>>> import numpy as np
>>> import numpy.linalg as la
>>> np.set_printoptions(precision=2, suppress=True, linewidth=160)
>>> E = np.loadtxt("sample15.csv", delimiter=",")
>>> print(E)
[[ 0.21  0.86  0.43 -0.52  3.36 -0.06 -0.67 -1.08 -0.22]
 [-1.39 -0.34 -0.83 -1.25  0.74  3.22  0.53 -0.08  0.86]
 [ 0.02 -0.42  0.9  -0.02  1.1  -0.16  0.49  0.04  0.67]
 [-0.8   0.32  0.91  2.05 -1.04  1.84 -0.28  3.75  1.38]
 [-1.23 -0.77 -0.77 -1.11 -1.92  0.24  0.   -0.53  0.01]
 [ 0.11 -0.44 -0.06  1.16 -2.45  0.91  1.61  1.12  0.77]
 [ 0.28  0.42 -0.42 -0.93  1.14 -0.15  1.03 -1.72 -0.78]
 [ 0.68  0.85  0.47 -1.12  3.35 -1.11  0.84 -0.2  -0.79]
 [-1.84 -1.01 -0.12 -0.49 -0.47  1.46  1.36  1.23  0.18]
 [-0.59  1.09  1.26  1.91 -0.44  2.62 -2.06  2.26  1.45]
 [ 0.47  0.81  0.41 -0.85  1.93 -0.21  1.12 -0.52 -0.18]
 [ 1.44  2.59  0.76 -0.25  3.98  1.06 -0.46 -0.41 -0.28]
 [-1.37 -1.56 -0.07  0.13 -3.32  0.63  0.56  1.34 -0.62]
 [-0.77  0.13 -0.88 -0.64  0.49  0.8  -0.98  0.37 -0.03]]
>>> P = E @ la.solve(E.T @ E, E.T)
>>> print(np.diag(P))
[0.51 0.86 0.64 0.66 0.77 0.61 0.55 0.55 0.6  0.73 0.42 0.7  0.88 0.52]
>>> print(np.trace(P))
9.0
>>> M2 = np.c_[E[:, :3] @ np.array([[0, 2, 3], [1, 3, 3], [0, 1, 1]]), np.array([-5, -4, 9, -5, 8, 0, -8, -6, 4, 6, 3, 5, 1, 9])]
>>> print(M2)
[[ 0.86  3.43  3.64 -5.  ]
 [-0.34 -4.63 -6.02 -4.  ]
 [-0.42 -0.32 -0.3   9.  ]
 [ 0.32  0.27 -0.53 -5.  ]
 [-0.77 -5.54 -6.77  8.  ]
 [-0.44 -1.16 -1.05  0.  ]
 [ 0.42  1.4   1.68 -8.  ]
 [ 0.85  4.38  5.06 -6.  ]
 [-1.01 -6.83 -8.67  4.  ]
 [ 1.09  3.35  2.76  6.  ]
 [ 0.81  3.78  4.25  3.  ]
 [ 2.59 11.41 12.85  5.  ]
 [-1.56 -7.49 -8.86  1.  ]
 [ 0.13 -2.03 -2.8   9.  ]]
>>> print(la.norm(la.qr(E)[0].T @ M2, axis=0) ** 2 / ((M2 ** 2).sum(axis=0) + 1e-12))
[1.   1.   1.   0.41]
>>> print(round(np.log10(la.cond(M2))))
2
>>> print(la.matrix_rank(M2, rtol=0.1))
2
>>> print(np.argsort(-la.norm(M2, axis=0).round(6), kind="stable")[:3])
[3 2 1]
>>> print(np.round(np.abs(la.svd(M2)[2][-1]), 2) + 0)
[0.66 0.62 0.42 0.  ]
>>> x = np.array([-3, -1, -3, 3, 2, 3, 1, -1, 1])
>>> y = E @ x
>>> b, lr = np.zeros(9), 1 / la.norm(E, 2) ** 2
>>> for i in range(5):
...     b -= lr * E.T @ (E @ b - y)
...     if i % 1 == 0: print(i, round(la.norm(E @ b - y), 2))
... 
0 14.68
1 11.15
2 8.89
3 7.38
4 6.35
>>> print(b)
[-1.25 -0.12 -0.4  -0.44  0.51  2.51  0.2   0.48  0.76]
>>> print(np.round(la.cond(E), 2))
17.31
>>> X = np.vander(np.arange(10) - 4, 4, increasing=True)
>>> print(X)
[[  1  -4  16 -64]
 [  1  -3   9 -27]
 [  1  -2   4  -8]
 [  1  -1   1  -1]
 [  1   0   0   0]
 [  1   1   1   1]
 [  1   2   4   8]
 [  1   3   9  27]
 [  1   4  16  64]
 [  1   5  25 125]]
>>> # column 3 dominates
>>> x = np.array([1, 1, 3, 2])
>>> y = X @ x
>>> b, lr = np.zeros(4), 1 / la.norm(X, 2) ** 2
>>> for i in range(8):
...     b -= lr * X.T @ (X @ b - y)
...     if i % 2 == 0: print(i, round(la.norm(X @ b - y), 2))
... 
0 81.18
2 75.4
4 70.03
6 65.05
>>> print(b)
[0.07 0.1  1.   2.31]
>>> print(round(la.cond(X), 2))
79.75
>>> O, r_ = la.qr(X)
>>> print(np.round(O.T @ O, 2) + 0)
[[1. 0. 0. 0.]
 [0. 1. 0. 0.]
 [0. 0. 1. 0.]
 [0. 0. 0. 1.]]
>>> K = np.loadtxt("run13.csv", delimiter=",")
>>> print(K)
[[ 4.3  3.   6.   4.  -8.  -3.   0.   0.  -3.  -8.  -3.  -9.   8.  -8. ]
 [ 8.   7.3  4.   5.   5.  -3.   7.   5.   4.   6.   6.   9.   7.   4. ]
 [ 8.   4.   8.3 -1.   5.  -2.  -2.   5.   1.  -5.   6.  -8.  -1.   3. ]
 [ 7.   5.   4.   4.3 -8.   4.   3.   4.   0.   8.   0.   1.  -5.  -1. ]
 [-2.   3.   9.   1.   3.3 -4.   0.  -3.   6.  -6.   4.   3.  -2.   2. ]
 [-6.   5.  -2.   4.   6.  -1.7 -9.   6.   1.   2.   4.   9.   6.   3. ]
 [ 6.  -2.   6.  -7.   9.  -2.  -3.7 -5.  -7.   8.   2.  -4.  -1.  -6. ]
 [ 0.   6.  -8.   2.  -1.   4.   0.   9.3  3.  -6.  -4.   8.  -5.   9. ]
 [ 3.  -3.   4.  -7.   4.   9.   3.  -1.  -8.7  5.  -1.   6.   8.  -7. ]
 [ 0.  -7.   6.  -8.  -3.   8.   3.   4.   8.  -5.7  3.  -2.  -1.   9. ]
 [ 6.  -4.   2.   6.  -6.   6.  -7.   4.   4.   9.  -6.7 -4.  -1.   5. ]
 [-5.   4.   3.   8.  -7.   4.   2.  -2.  -7.  -5.   5.   3.3  3.  -3. ]
 [ 1.   2.   5.   2.  -7.   3.   4.   3.  -3.  -2.  -5.   4.  -5.7  8. ]
 [ 4.   3.   6.   4.  -8.  -3.   0.   0.  -3.  -8.  -3.  -9.   8.  -7.7]]
>>> print(la.matrix_rank(X))
4
>>> print(np.round(la.norm(X), 2))
163.81
>>> print(np.unravel_index(np.abs(X).argmax(), X.shape))
(np.int64(9), np.int64(3))
>>> np.zeros(10, 4)
Traceback (most recent call last):
  File "<python-input-37>", line 1, in <module>
    np.zeros(10, 4)
    ~~~~~~~~^^^^^^^
TypeError: Cannot interpret '4' as a data type
>>> print(X.mean(axis=0))
[ 1.   0.5  8.5 12.5]
>>> print(np.diff(X, axis=0))
[[ 0  1 -7 37]
 [ 0  1 -5 19]
 [ 0  1 -3  7]
 [ 0  1 -1  1]
 [ 0  1  1  1]
 [ 0  1  3  7]
 [ 0  1  5 19]
 [ 0  1  7 37]
 [ 0  1  9 61]]
>>> print(np.abs(X).max())
125
